$ python -q
>>> import numpy as np
>>> from numpy import linalg as LA
>>> np.set_printoptions(suppress=True, linewidth=160)
>>> F = np.load("out6.npy")
>>> print(F)
[[-1 -2  9]
 [ 0  0  2]
 [ 0  0  5]]
>>> r = LA.matrix_rank(F)
>>> print(r)
2
>>> null = LA.svd(F)[2][r:].T
>>> print(np.round(null[:, 0] / null[np.abs(null[:, 0]).round(6).argmax(), 0], 3) + 0)
[ 1.  -0.5  0. ]
>>> print([int(LA.matrix_rank(F[:i])) for i in range(1, len(F) + 1)])
[1, 2, 2]
>>> print(np.allclose(F @ null, 0))
True
>>> print(np.round(null @ null.T, 3) + 0)
[[ 0.8 -0.4  0. ]
 [-0.4  0.2  0. ]
 [ 0.   0.   0. ]]
>>> print([int(LA.matrix_rank(np.delete(F, i, axis=0))) for i in range(3)])
[1, 2, 2]
>>> print(np.round(F @ null, 3) + 0)
[[0.]
 [0.]
 [0.]]
>>> print([int(LA.matrix_rank(F[:, :j + 1])) for j in range(3)])
[1, 1, 2]
>>> Q, _ = LA.qr(np.array([[-0.5, 0.7, 1.3, -0.6],
...     [1.1, -0.3, -0.9, 0.0],
...     [1.1, 0.8, -1.6, -0.9],
...     [0.6, -0.3, -0.8, 0.9]]))
>>> V, _ = LA.qr(np.array([[-0.9, -1.9, 1.0, -0.1],
...     [1.2, -0.3, -1.4, 0.0],
...     [-0.9, 0.1, 0.0, 0.0],
...     [-0.6, 0.1, -0.9, 0.1]]))
>>> sv = 3 * 0.9 ** np.arange(4)
>>> M = Q[:, :4] * sv @ V[:4]
>>> print(M.round(3))
[[-1.66   1.894 -0.027 -0.499]
 [-0.988 -1.702 -0.24  -1.786]
 [-1.702 -1.116  1.427  1.274]
 [-0.686 -0.846 -1.897  0.823]]
>>> r0 = np.array([5, 4, 1])
>>> print(np.round(np.polyval(r0, M[0]), 3))
[ 8.143 26.503  0.895  0.249]
>>> W0 = np.load("dump.npy")
>>> print(W0)
[[2.1 2.  1.  3. ]
 [0.  3.1 3.  1. ]
 [3.  1.  3.1 3. ]
 [2.  2.  1.  3.1]]
>>> print(np.abs(W0).max())
3.1
>>> W0[4]
Traceback (most recent call last):
  File "<python-input-25>", line 1, in <module>
    W0[4]
    ~~^^^
IndexError: index 4 is out of bounds for axis 0 with size 4
>>> print(np.count_nonzero(W0))
15
>>> P = np.triu(np.array([[0, 2, 0, 0], [0, 1, 1, 0], [0, 2, 1, 2], [0, 2, 0, 1]]), 1) + np.eye(4)
>>> A2 = P @ W0 @ LA.inv(P)
>>> print(np.round(np.poly(A2), 3))
[  1.    -11.4    31.36  -48.934   4.591]
>>> print(round(float(np.trace(A2)), 3), np.trace(W0))
11.4 11.4
>>> print(round(float(LA.det(A2)), 3))
4.591
>>> print(np.round(P @ W0 - W0 @ P, 3))
[[ 0.  2.  4.  0.]
 [ 3.  1.  0. -3.]
 [ 4. -2.  1.  0.]
 [ 0. -4. -2. -2.]]
>>> x = np.array([-1, 1, -1, -1])
>>> rhs = W0 @ x
>>> c, lr = np.zeros(4), 1 / LA.norm(W0, 2) ** 2
>>> for i in range(25):
...     c -= lr * W0.T @ (W0 @ c - rhs)
...     if i % 5 == 0: print(i, round(LA.norm(W0 @ c - rhs), 3))
... 
0 3.483
5 2.217
10 1.535
15 1.124
20 0.847
>>> print(np.round(LA.cond(W0), 3))
92.03
>>> print(LA.matrix_rank(W0, rtol=0.1))
3
>>> print(np.argsort(-LA.norm(W0, axis=0).round(6), kind="stable")[:3])
[3 2 1]
>>> print(LA.cond(W0) > 100)
False
>>> print(round(np.log10(LA.cond(W0))))
2
>>> print(np.round(np.abs(LA.eigvals(M)).max(), 3))
2.666
>>> assert M == M.T
Traceback (most recent call last):
  File "<python-input-43>", line 1, in <module>
    assert M == M.T
           ^^^^^^^^
ValueError: The truth value of an array with more than one element is ambiguous. Use a.any() or a.all()
>>> print(np.round((M + M.T) / 2, 3))
[[-1.66   0.453 -0.865 -0.592]
 [ 0.453 -1.702 -0.678 -1.316]
 [-0.865 -0.678  1.427 -0.311]
 [-0.592 -1.316 -0.311  0.823]]
>>> print(np.allclose(M @ M.T, M.T @ M))
False
